% python3 -q
>>> import numpy as np
>>> from numpy import linalg as LA
>>> np.set_printoptions(suppress=True, linewidth=160)
>>> rnd = lambda a: np.round(a, 3) + 0
>>> data = np.loadtxt("case8.csv", delimiter=",")
>>> print(data)
[[-2.264  0.987  3.116 -3.028  0.383  1.352 -2.079]
 [-1.811  0.754  3.627 -2.808  1.142  0.693 -2.332]
 [-2.243  0.106  3.451 -2.93   0.852  1.377 -1.974]
 [-2.253  1.49   2.771 -3.154  1.143  1.244 -2.404]
 [-1.886  0.854  3.289 -3.359  0.635  0.621 -2.331]
 [-1.609  0.765  3.338 -2.749  0.454  1.499 -1.905]
 [-1.767  0.818  2.785 -2.702  1.703  1.117 -2.144]
 [-2.137  0.493  2.704 -2.941  1.31   0.989 -2.011]
 [-1.701  1.623  2.943 -3.114  0.888  0.89  -2.054]
 [-1.67   0.995  3.016 -2.539  0.784  0.728 -1.879]
 [-1.872  1.557  3.479 -3.387  0.863  0.973 -1.66 ]
 [-2.372  1.263  3.256 -2.801  1.53   1.273 -1.988]
 [-2.235  1.137  2.987 -2.641  1.024  0.54  -2.253]
 [-1.68   0.925  3.822 -2.761  1.374  0.836 -2.128]
 [-1.73   0.391  2.486 -2.776  1.203  1.114 -2.387]
 [-1.693  1.04   2.994 -3.062  0.98   0.689 -2.312]
 [-2.433  0.76   2.67  -3.191  0.757  0.408 -2.587]
 [-2.012  0.944  3.439 -2.571  0.734  0.727 -1.722]
 [-2.026  1.072  3.383 -2.881  1.04   0.41  -1.549]
 [-1.911  1.39   3.743 -3.311  0.789  1.179 -2.273]
 [ 2.46   2.613 -1.836  0.817  0.804  0.48  -0.704]
 [ 2.338  3.014 -2.016  0.817  1.129 -0.086 -0.407]
 [ 2.943  2.856 -2.096  0.714  0.76  -0.39  -0.103]
 [ 2.746  2.86  -1.928  1.139  0.882 -0.205  0.074]
 [ 2.439  3.197 -1.939  1.056  1.103 -0.083  0.253]
 [ 2.702  3.111 -2.103  1.209  0.787 -0.025 -0.526]
 [ 2.61   2.806 -2.335  0.933  1.364 -0.232 -0.057]
 [ 3.384  2.994 -2.499  1.276  0.675  0.702  0.052]
 [ 2.71   3.129 -2.092  0.916  0.624 -0.226 -0.679]
 [ 3.475  2.657 -2.37   0.623  1.176  0.118 -0.329]
 [ 2.795  3.252 -2.302  0.801  0.368 -0.476  0.702]
 [ 3.101  3.231 -1.707  1.304  0.995  0.355 -0.369]
 [ 3.093  3.14  -1.923  0.53   1.22  -0.134 -0.02 ]
 [ 3.009  2.745 -2.467  1.209  0.747  0.385  0.362]
 [ 2.714  2.959 -1.34   0.45   0.982  0.315  0.014]
 [ 2.523  3.306 -1.706  0.977  1.267 -0.102  0.043]
 [ 3.19   3.006 -2.156  0.484  1.404 -0.102  0.462]
 [ 2.286  3.251 -1.862  1.276  0.904  0.359  0.166]
 [ 3.184  2.919 -2.193  1.305  0.659 -0.08   0.449]
 [ 2.513  3.051 -2.111  1.399  0.965 -0.354 -0.129]]
>>> vec = np.array([1, 3, 0, 2, -3, -3, -2])
>>> rhs = data @ vec
>>> print(rnd(LA.solve(data.T @ data, data.T @ rhs)))
[ 1.  3.  0.  2. -3. -3. -2.]
>>> print(rnd(LA.lstsq(data, rhs)[0]))
[ 1.  3.  0.  2. -3. -3. -2.]
>>> rng = np.random.default_rng(640)
>>> rhs = rhs + 0.05 * rng.normal(size=40)
>>> print(rnd(rhs))
[ -6.369  -6.041 -10.55   -6.452  -5.204  -6.903  -8.99   -9.54   -4.26   -4.507  -6.138  -8.542  -4.175  -6.826  -8.174  -5.051  -4.801  -5.228  -5.861
  -5.718   9.472  10.647  11.968  11.523  10.694  13.293   9.628  10.682  14.102   9.507  13.172  12.073  10.314   9.667   8.624  10.678   8.319  10.418
  11.991  12.931]
>>> beta, *_ = LA.lstsq(data, rhs)
>>> print(rnd(beta))
[ 0.972  3.033 -0.021  1.995 -3.046 -2.999 -2.004]
